$ python -q
>>> import numpy as np
>>> np.set_printoptions(suppress=True, linewidth=200)
>>> K = np.load("arr.npy")
>>> print(K.round(2))
[[-0.22 -0.64  0.06 -0.01  0.38 -0.32  0.33  0.38 -0.19]
 [-0.4  -0.26 -0.46 -0.46 -0.14  0.5  -0.04 -0.14 -0.25]
 [-0.61  0.14  0.24  0.47  0.03  0.41  0.3   0.06  0.25]
 [ 0.07  0.35 -0.45 -0.08  0.77  0.05  0.17 -0.09  0.17]
 [ 0.14  0.21  0.04  0.14 -0.1  -0.01  0.6  -0.33 -0.66]
 [-0.11  0.24 -0.18 -0.39 -0.4  -0.31  0.53  0.24  0.39]
 [-0.11 -0.13  0.53 -0.45  0.2  -0.06  0.11 -0.61  0.24]
 [-0.04 -0.36 -0.46  0.43 -0.17 -0.28  0.05 -0.53  0.29]
 [ 0.61 -0.35  0.04  0.02 -0.04  0.54  0.34  0.1   0.29]]
>>> u = np.array([1, -3])
>>> print(np.round(np.convolve(K[6], u), 2))
[-0.11  0.19  0.94 -2.05  1.54 -0.65  0.29 -0.94  2.07 -0.73]
>>> mat = np.load("out4.npy")
>>> print(mat)
[[ 1  0  0  0  0  0  0  0  0  0  0]
 [ 2  1  0  0  0  0  0  0  0  0  0]
 [ 1  2  1  0  0  0  0  0  0  0  0]
 [-2 -1 -3  1  0  0  0  0  0  0  0]
 [-1  3 -1  2  1  0  0  0  0  0  0]
 [ 0  1  3  0  0  1  0  0  0  0  0]
 [-3  2  0 -2  2  1  1  0  0  0  0]
 [ 2  2  2 -2 -1 -2 -1  1  0  0  0]
 [ 2  2  2  2 -1  3 -2 -3  1  0  0]
 [-2  0  1 -1  3 -3  3  1 -1  1  0]
 [ 1  2 -2  1  3  1  2  1  1 -2  1]]
>>> # triangular, det is the product of the diagonal
>>> print(np.round(np.linalg.norm(mat, 2) / np.linalg.norm(mat), 2))
0.61
>>> print([round(float(x), 2) for x in np.linalg.svd(mat, compute_uv=False)[:3]])
[8.71, 6.68, 6.52]
>>> print(np.linalg.cond(mat) > 100)
True
>>> arr = np.load("run0.npy")
>>> print(arr)
[[ 1.99  0.02 -1.04  2.21 -0.19 -1.94 -3.12 -1.71  1.01]
 [ 1.95 -0.09 -0.92  2.03 -0.2  -1.91 -2.97 -2.01  0.9 ]
 [ 2.17  0.02 -0.9   2.14 -0.04 -1.94 -2.88 -2.03  0.79]
 [ 1.79  0.03 -0.93  2.01  0.02 -1.99 -2.95 -2.12  0.99]
 [ 1.93 -0.19 -1.21  1.95 -0.07 -1.86 -2.85 -2.22  1.16]
 [ 2.07  0.13 -0.95  2.03  0.16 -2.09 -2.95 -2.07  0.93]
 [ 1.86 -0.05 -0.9   1.88 -0.13 -2.09 -2.92 -2.07  1.  ]
 [ 2.09  0.01 -1.11  1.9  -0.22 -1.83 -2.85 -2.02  1.09]
 [ 2.   -0.08 -1.02  2.27  0.04 -2.03 -2.95 -1.97  1.06]
 [ 1.94 -0.09 -0.99  2.04 -0.01 -2.03 -2.89 -1.98  0.85]
 [ 2.12 -0.06 -1.05  1.89  0.01 -2.   -3.08 -2.08  0.97]
 [ 1.95 -0.07 -1.12  2.16 -0.12 -2.08 -3.13 -1.95  0.96]
 [ 2.03 -0.12 -0.88  2.05 -0.12 -1.86 -2.84 -1.94  0.98]
 [ 1.9  -0.13 -0.99  1.99 -0.03 -1.96 -3.14 -2.05  0.93]
 [ 1.91  0.22 -1.05  1.92 -0.06 -2.16 -3.17 -1.87  1.02]
 [ 2.98 -2.14 -1.11  1.96 -0.93 -0.8  -2.02  0.03 -0.1 ]
 [ 2.97 -2.07 -0.83  2.06 -0.87 -1.04 -1.89 -0.14 -0.06]
 [ 3.08 -1.96 -0.89  2.07 -1.19 -1.09 -1.99  0.07  0.07]
 [ 2.93 -2.08 -1.09  1.9  -1.01 -1.12 -2.06 -0.01  0.01]
 [ 2.88 -1.79 -1.03  1.91 -0.9  -0.9  -2.08 -0.14 -0.02]
 [ 3.04 -2.12 -0.87  2.12 -1.02 -0.74 -2.   -0.13  0.  ]
 [ 3.12 -1.99 -1.03  2.17 -1.05 -1.1  -2.05  0.04  0.11]
 [ 2.89 -2.03 -0.92  2.16 -0.95 -1.19 -2.1  -0.03 -0.07]
 [ 2.86 -2.04 -0.96  1.98 -0.94 -1.19 -1.91 -0.09  0.09]
 [ 2.91 -2.12 -0.76  1.92 -1.01 -1.05 -2.11 -0.01  0.04]
 [ 3.02 -2.09 -0.95  2.07 -0.91 -0.99 -2.08  0.19 -0.03]
 [ 3.19 -2.19 -0.87  2.09 -1.03 -0.88 -1.93  0.14 -0.18]
 [ 3.07 -2.18 -0.93  1.94 -1.02 -0.96 -2.12 -0.01  0.02]
 [ 2.8  -2.09 -1.17  2.06 -0.93 -0.94 -1.92 -0.13 -0.01]
 [ 2.99 -1.87 -1.03  1.93 -1.08 -0.94 -1.86 -0.13  0.04]
 [-0.01 -0.01  0.79  0.88 -2.82 -2.85 -1.96 -2.04  1.02]
 [ 0.14  0.07  1.07  1.   -2.87 -3.27 -2.2  -2.02  0.97]
 [ 0.    0.03  1.13  1.01 -3.02 -3.06 -2.   -2.09  1.09]
 [ 0.03 -0.1   1.09  1.11 -2.91 -2.98 -2.02 -2.09  0.87]
 [ 0.05  0.    1.01  1.15 -3.19 -3.13 -1.99 -1.96  1.04]
 [ 0.06  0.05  1.09  0.97 -2.95 -2.93 -2.07 -2.22  1.09]
 [ 0.07 -0.06  1.14  1.04 -3.15 -2.82 -2.1  -2.    0.98]
 [ 0.01  0.22  0.89  1.04 -2.97 -3.07 -1.85 -2.08  1.08]
 [-0.04  0.1   1.01  1.08 -3.08 -2.96 -1.74 -2.09  0.92]
 [-0.14 -0.13  1.07  1.   -3.02 -3.   -2.2  -2.2   1.09]
 [ 0.08 -0.12  1.01  0.97 -2.89 -3.01 -2.08 -2.05  0.89]
 [-0.03  0.05  0.86  1.04 -3.13 -3.1  -2.09 -2.13  1.  ]
 [-0.04  0.18  0.9   1.1  -3.02 -2.95 -1.92 -1.95  1.01]
 [-0.05  0.01  1.04  0.94 -3.01 -3.03 -1.99 -2.03  0.99]
 [-0.12  0.08  0.82  1.11 -2.98 -2.87 -2.07 -1.77  0.97]]
>>> vec = np.array([2, 1, 0, 0, 2, 2, 0, 2, 0])
>>> y = arr @ vec
>>> print(np.round(np.linalg.pinv(arr) @ arr, 2) + 0)
[[1. 0. 0. 0. 0. 0. 0. 0. 0.]
 [0. 1. 0. 0. 0. 0. 0. 0. 0.]
 [0. 0. 1. 0. 0. 0. 0. 0. 0.]
 [0. 0. 0. 1. 0. 0. 0. 0. 0.]
 [0. 0. 0. 0. 1. 0. 0. 0. 0.]
 [0. 0. 0. 0. 0. 1. 0. 0. 0.]
 [0. 0. 0. 0. 0. 0. 1. 0. 0.]
 [0. 0. 0. 0. 0. 0. 0. 1. 0.]
 [0. 0. 0. 0. 0. 0. 0. 0. 1.]]
>>> print(np.round(np.linalg.lstsq(arr, y)[0], 2) + 0)
[2. 1. 0. 0. 2. 2. 0. 2. 0.]
>>> rng = np.random.default_rng(30775)
>>> y = y + 0.1 * rng.normal(size=45)
>>> print(y.round(2))
[ -3.68  -4.47  -3.51  -4.55  -4.46  -3.65  -5.01  -4.04  -4.18  -4.13  -4.2   -4.47  -3.9   -4.51  -4.31   0.37  -0.31  -0.18  -0.61   0.14   0.27  -0.13  -0.71  -0.58  -0.66   0.55   0.51  -0.02
  -0.44  -0.22 -15.44 -15.96 -16.43 -16.05 -16.49 -16.02 -15.94 -16.03 -16.26 -16.89 -15.87 -16.8  -15.85 -16.21 -15.33]
>>> beta, *_ = np.linalg.lstsq(arr, y)
>>> print([round(float(np.linalg.norm(np.linalg.solve(arr.T @ arr + lam * np.eye(9), arr.T @ y))), 2) for lam in (0, 1, 10, 100)])
[4.0, 3.4, 3.23, 2.48]
>>> print(np.round(np.linalg.norm(y - arr @ beta), 2))
0.6
>>> print(beta.round())
[ 2.  1. -0.  0.  2.  2.  0.  2. -0.]
>>> cen = arr - arr.mean(axis=0)
>>> U, sv, Vh = np.linalg.svd(cen, full_matrices=False)
>>> print((np.sign(U[:, 0]) == np.sign(U[0, 0])).astype(int))
[1 1 1 1 1 1 1 1 1 1 1 1 1 1 1 1 1 1 1 1 1 1 1 1 1 1 1 1 1 1 0 0 0 0 0 0 0 0 0 0 0 0 0 0 0]
>>> print(np.searchsorted(np.cumsum(sv ** 2) / (sv ** 2).sum(), 0.9) + 1)
2
>>> print(np.round(np.abs(Vh[-1]), 2))
[0.14 0.05 0.36 0.07 0.38 0.1  0.19 0.39 0.71]
>>> print(sv.round(2))
[15.49  8.85  0.88  0.79  0.71  0.6   0.57  0.54  0.37]
>>> print(np.round(cen.mean(axis=0), 2) + 0)
[0. 0. 0. 0. 0. 0. 0. 0. 0.]
>>> print(np.round(sv ** 2 / (sv ** 2).sum(), 2) + 0)
[0.75 0.24 0.   0.   0.   0.   0.   0.   0.  ]
>>> print(np.round((sv ** 2).sum() ** 2 / (sv ** 4).sum(), 2))
1.62
>>> O, vecs = np.linalg.qr(arr[:, :8])[0], np.linalg.qr(arr[:, 8:])[0]
>>> sv = np.linalg.svd(O.T @ vecs, compute_uv=False)
>>> print(np.round(np.degrees(np.arccos(sv.clip(0, 1))), 2))
[4.84]
>>> print((sv > 0.9).sum())
1
>>> U, sv, Vh = np.linalg.svd(arr)
>>> print(sv.round(2))
[29.87 15.48  8.61  0.82  0.76  0.71  0.59  0.57  0.41]
>>> out = U[:, :3] @ np.diag(sv[:3]) @ Vh[:3]
>>> print(np.linalg.matrix_rank(arr, rtol=0.05))
3
>>> print(np.linalg.matrix_rank(out))
3
>>> print(round(np.linalg.norm(arr - out, 2), 2), np.round(sv[3], 2))
0.82 0.82
>>> cen = arr - arr.mean(axis=0)
>>> vecs = np.linalg.svd(cen)[2][:3]
>>> out = cen - cen @ vecs.T @ vecs
>>> print(np.round(np.diag(vecs.T @ vecs), 2))
[0.31 0.34 0.25 0.16 0.5  0.43 0.37 0.57 0.08]
>>> print(np.linalg.norm(out, axis=1).round(6).argmax())
44
>>> print(round(np.linalg.norm(out) / np.linalg.norm(cen), 2))
0.08
>>> print(np.round(np.cov(cen @ vecs.T, rowvar=False), 2) + 0)
[[5.45 0.   0.  ]
 [0.   1.78 0.  ]
 [0.   0.   0.02]]
>>> data = np.loadtxt("test6.csv", delimiter=",")
>>> print(data)
[[3. 1. 0. 0. 0. 0. 0. 0. 0. 0. 0. 0. 0.]
 [0. 3. 1. 0. 0. 0. 0. 0. 0. 0. 0. 0. 0.]
 [0. 0. 3. 1. 0. 0. 0. 0. 0. 0. 0. 0. 0.]
 [0. 0. 0. 3. 1. 0. 0. 0. 0. 0. 0. 0. 0.]
 [0. 0. 0. 0. 3. 1. 0. 0. 0. 0. 0. 0. 0.]
 [0. 0. 0. 0. 0. 3. 1. 0. 0. 0. 0. 0. 0.]
 [0. 0. 0. 0. 0. 0. 3. 1. 0. 0. 0. 0. 0.]
 [0. 0. 0. 0. 0. 0. 0. 3. 1. 0. 0. 0. 0.]
 [0. 0. 0. 0. 0. 0. 0. 0. 3. 1. 0. 0. 0.]
 [0. 0. 0. 0. 0. 0. 0. 0. 0. 3. 1. 0. 0.]
 [0. 0. 0. 0. 0. 0. 0. 0. 0. 0. 3. 1. 0.]
 [0. 0. 0. 0. 0. 0. 0. 0. 0. 0. 0. 3. 1.]
 [0. 0. 0. 0. 0. 0. 0. 0. 0. 0. 0. 0. 3.]]
>>> # triangular: eigenvalues sit on the diagonal
>>> gram = data.T @ data
>>> print(np.allclose(gram, gram.T))
True
>>> print(np.diag(gram))
[ 9. 10. 10. 10. 10. 10. 10. 10. 10. 10. 10. 10. 10.]
>>> print(np.trace(gram), (data ** 2).sum())
129.0 129.0
>>> out = data / np.sqrt((data ** 2).mean(axis=1, keepdims=True))
>>> print(np.linalg.matrix_rank(data - data.mean(axis=1, keepdims=True)))
12
>>> print(np.linalg.matrix_rank(out) == np.linalg.matrix_rank(data))
True
>>> print(out[12].round(2))
[0.   0.   0.   0.   0.   0.   0.   0.   0.   0.   0.   0.   3.61]
>>> W0 = np.load("mat.npy")
>>> print(W0)
[[ 4  5  6  7  8  9 10 11 12 13 14 15 16]
 [17 18 19 20 21 22 23 24 25 26 27 28 29]
 [30 31 32 33 34 35 36 37 38 39 40 41 42]
 [43 44 45 46 47 48 49 50 51 52 53 54 55]]
>>> u, g = W0[1], W0[3]
>>> print(u @ g)
14833
>>> pr = (u @ g) / (u @ u) * u
>>> print(round(float((g - pr) @ u), 2))
-0.0
>>> print(np.round(np.linalg.norm(u + g) ** 2 + np.linalg.norm(u - g) ** 2, 2))
76908.0
>>> print(np.linalg.matrix_rank(np.outer(u, g)))
1
>>> M = np.array([[1, -3, 0, -1, 2, 1, -1, 1, 2, -3, 3, 1, -3],
...     [0, 0, -3, -3, 3, -1, -1, -2, 2, -2, 3, 2, -2],
...     [-1, -3, 2, 0, 3, 3, -1, 0, 3, -3, -1, 3, -3],
...     [-3, 2, 2, 2, -2, -1, 1, 1, -2, 2, -1, 0, 0],
...     [-2, -2, 0, 2, 0, 3, 1, -3, -2, 3, -3, -1, 3],
...     [3, 3, 3, -3, 1, 2, 0, -2, -1, 0, -2, -2, 2],
...     [2, 3, 3, -3, -2, 1, -1, 0, 1, -1, -3, 3, 2],
...     [3, 0, -2, 2, 0, -3, -1, 3, 0, -1, 1, -1, 2],
...     [0, 2, 1, 1, 0, -3, -2, 0, -3, 0, -2, -3, -1],
...     [2, -1, -3, 0, 0, 2, 3, 0, 2, -2, -2, 1, -3],
...     [0, -3, 2, -1, 0, 0, -1, -1, 2, -2, 1, 3, -3],
...     [3, 0, 0, -3, -3, -3, 2, -2, 1, -3, 2, 1, -2],
...     [-2, -3, -3, 0, 1, 1, 0, -3, 0, -3, -2, 2, -2]])
>>> print(M)
[[ 1 -3  0 -1  2  1 -1  1  2 -3  3  1 -3]
 [ 0  0 -3 -3  3 -1 -1 -2  2 -2  3  2 -2]
 [-1 -3  2  0  3  3 -1  0  3 -3 -1  3 -3]
 [-3  2  2  2 -2 -1  1  1 -2  2 -1  0  0]
 [-2 -2  0  2  0  3  1 -3 -2  3 -3 -1  3]
 [ 3  3  3 -3  1  2  0 -2 -1  0 -2 -2  2]
 [ 2  3  3 -3 -2  1 -1  0  1 -1 -3  3  2]
 [ 3  0 -2  2  0 -3 -1  3  0 -1  1 -1  2]
 [ 0  2  1  1  0 -3 -2  0 -3  0 -2 -3 -1]
 [ 2 -1 -3  0  0  2  3  0  2 -2 -2  1 -3]
 [ 0 -3  2 -1  0  0 -1 -1  2 -2  1  3 -3]
 [ 3  0  0 -3 -3 -3  2 -2  1 -3  2  1 -2]
 [-2 -3 -3  0  1  1  0 -3  0 -3 -2  2 -2]]
>>> vec = np.array([2, -8, -9, 2, -4, 6, 5, 3, -3, 2, 0, 8, 4])
>>> y = M @ vec
>>> print(y)
[  4 -10   2 -16  46 -54 -17  12 -70  52  -2 -11  42]
>>> print(np.round(np.linalg.solve(M, M[:, 11]), 2) + 0)
[0. 0. 0. 0. 0. 0. 0. 0. 0. 0. 0. 1. 0.]
>>> print(np.round(np.linalg.solve(M.T, M[2]), 2) + 0)
[0. 0. 1. 0. 0. 0. 0. 0. 0. 0. 0. 0. 0.]
>>> out = np.linalg.inv(M)
>>> print(np.allclose(out, M.T))
False
>>> print(round(np.linalg.cond(M), 2))
475.2
>>> U, sv, Vh = np.linalg.svd(M)
>>> print(np.argmax(sv[:-1] / (sv[1:] + 1e-6)) + 1)
12
>>> out = U[:, :12] @ np.diag(sv[:12]) @ Vh[:12]
>>> print(np.linalg.matrix_rank(M, rtol=0.05))
11
>>> print(round(float(np.linalg.norm(M - out, 2)), 2), round(sv[12], 2))
0.03 0.03
>>> print(np.round(np.linalg.norm(M - out) / np.linalg.norm(M), 2))
0.0
>>> print(round(np.log10(np.linalg.cond(M))))
3
>>> print(np.argsort(-np.linalg.norm(M, axis=0).round(6), kind="stable")[:3])
[12  1  9]
